% python3 -q
>>> import numpy as np
>>> np.set_printoptions(precision=2, suppress=True, linewidth=200, floatmode="fixed")
>>> rd = lambda a: np.round(a, 2) + 0
>>> J = np.loadtxt("run3.csv", delimiter=",")
>>> J
array([[ 0.00,  0.00,  0.00,  0.00,  0.00],
       [ 2.00,  4.00,  8.00, -6.00, 10.00],
       [ 2.00,  4.00,  8.00, -6.00, 10.00],
       [ 1.00,  2.00,  4.00, -3.00,  5.00],
       [ 0.00,  0.00,  0.00,  0.00,  0.00]])
>>> # null space of dimension 4
>>> Uu, sv, Vt = np.linalg.svd(J)
>>> rd(sv)
array([22.25,  0.00,  0.00,  0.00,  0.00])
>>> np.argmax(sv[:-1] / (sv[1:] + 1e-6)) + 1
np.int64(1)
>>> Y = Uu[:, :1] @ np.diag(sv[:1]) @ Vt[:1]
>>> rd(Y)
array([[ 0.00,  0.00,  0.00,  0.00,  0.00],
       [ 2.00,  4.00,  8.00, -6.00, 10.00],
       [ 2.00,  4.00,  8.00, -6.00, 10.00],
       [ 1.00,  2.00,  4.00, -3.00,  5.00],
       [ 0.00,  0.00,  0.00,  0.00,  0.00]])
>>> W0 = np.load("out11.npy")
>>> W0
array([[ 1,  0,  0,  0],
       [ 0,  2,  0,  0],
       [ 0, -1,  2,  0],
       [ 2,  0,  2, -2]])
>>> # triangular: eigenvalues sit on the diagonal
>>> q, Rm = np.linalg.qr(W0)
>>> rd(np.abs(np.diag(Rm)))
array([2.24, 2.24, 2.00, 0.80])
>>> rd(abs(Rm[0, 0])), rd(np.linalg.norm(W0[:, 0]))
(np.float64(2.24), np.float64(2.24))
>>> rd(np.trace(q @ q.T))
np.float64(4.0)
>>> q.shape, Rm.shape
((4, 4), (4, 4))
>>> rd(q.T @ q)
array([[1.00, 0.00, 0.00, 0.00],
       [0.00, 1.00, 0.00, 0.00],
       [0.00, 0.00, 1.00, 0.00],
       [0.00, 0.00, 0.00, 1.00]])
>>> Uu, sv, Vt = np.linalg.svd(W0, full_matrices=False)
>>> rd(sv / sv[0])
array([1.00, 0.62, 0.37, 0.17])
>>> rd(sv)
array([3.76, 2.35, 1.39, 0.65])
>>> rd(np.abs(Vt[0]))
array([0.51, 0.15, 0.70, 0.48])
>>> rd(Uu.T @ Uu)
array([[1.00, 0.00, 0.00, 0.00],
       [0.00, 1.00, 0.00, 0.00],
       [0.00, 0.00, 1.00, 0.00],
       [0.00, 0.00, 0.00, 1.00]])
>>> W1 = np.array([[2, 2], [2, 2], [3, 3], [3, 1]])
>>> b = np.array([4, 8])
>>> H = np.maximum(W0 @ W1 + b, 0)
>>> (H > 0).mean(axis=0)
array([1.00, 1.00])
>>> H
array([[ 6, 10],
       [ 8, 12],
       [ 8, 12],
       [ 8, 16]])
>>> W2 = np.array([[2, 0, 0], [1, 1, 1]])
>>> (H @ W2).round(6).argmax(axis=1)
array([0, 0, 0, 0])
>>> W1 @ W2
array([[6, 2, 2],
       [6, 2, 2],
       [9, 3, 3],
       [7, 1, 1]])
>>> arr = np.load("layer1.npy")
>>> arr
array([[ -3.14,   6.38,  -9.60,  -8.05],
       [ -7.49,   1.56,   4.47,  -0.19],
       [ -1.15,   8.41,  -8.30,  -6.68],
       [ -5.77,   1.23,   7.15,   1.02],
       [ -0.82,   7.51,  -8.23,  -8.41],
       [ -0.51,   7.82, -10.29,  -8.64],
       [ -1.08,   7.15,  -9.52,  -7.61],
       [  0.00,   7.33,  -8.10,  -9.50],
       [ -6.09,   1.25,   4.99,   0.98],
       [ -6.80,   0.08,   5.79,   1.99],
       [ -8.00,   2.93,   3.88,   1.34],
       [ -5.01,  -0.77,   7.67,   2.12],
       [ -7.11,   2.10,   6.04,   1.61],
       [ -4.92,   1.42,   5.93,   1.16],
       [ -6.05,   1.23,   6.17,  -0.12],
       [ -0.22,   6.75,  -9.99,  -9.66],
       [ -6.71,   2.72,   6.74,   1.20],
       [ -5.29,   0.88,   7.23,   0.69],
       [ -2.52,   7.36,  -8.07,  -7.58],
       [ -0.24,   7.32,  -8.67,  -8.03],
       [ -5.67,  -0.46,   5.50,   1.34],
       [ -2.29,   6.51,  -8.51,  -7.64],
       [ -7.61,   0.65,   5.76,   1.26],
       [ -2.61,   7.84, -11.29,  -9.22]])
>>> vec = np.array([1, 5, 2, -5])
>>> rhs = arr @ vec
>>> try:
...     np.linalg.solve(arr, rhs)
... except np.linalg.LinAlgError as e:
...     print(e)
... 
Last 2 dimensions of the array must be square
>>> rd(np.linalg.lstsq(arr, rhs)[0])
array([ 1.00,  5.00,  2.00, -5.00])
>>> rd(np.linalg.solve(arr.T @ arr, arr.T @ rhs))
array([ 1.00,  5.00,  2.00, -5.00])
>>> rng = np.random.default_rng(9262)
>>> rhs = rhs + 0.02 * rng.normal(size=24)
>>> rd(rhs)
array([49.82, 10.20, 57.71,  9.58, 62.31, 61.19, 53.66, 67.98,  5.25, -4.76,  7.71, -4.16,  7.40,  8.27, 13.08, 61.83, 14.40, 10.13, 56.05, 59.15, -3.68, 51.46,  0.90, 60.10])
>>> b, *_ = np.linalg.lstsq(arr, rhs)
>>> rd(np.linalg.norm(rhs - arr @ b))
np.float64(0.09)
>>> rd(arr.T @ (rhs - arr @ b))
array([0.00, 0.00, 0.00, 0.00])
>>> [round(float(np.linalg.norm(np.linalg.solve(arr.T @ arr + lam * np.eye(4), arr.T @ rhs))), 2) for lam in (0, 1, 10, 100)]
[7.42, 7.23, 6.12, 4.43]
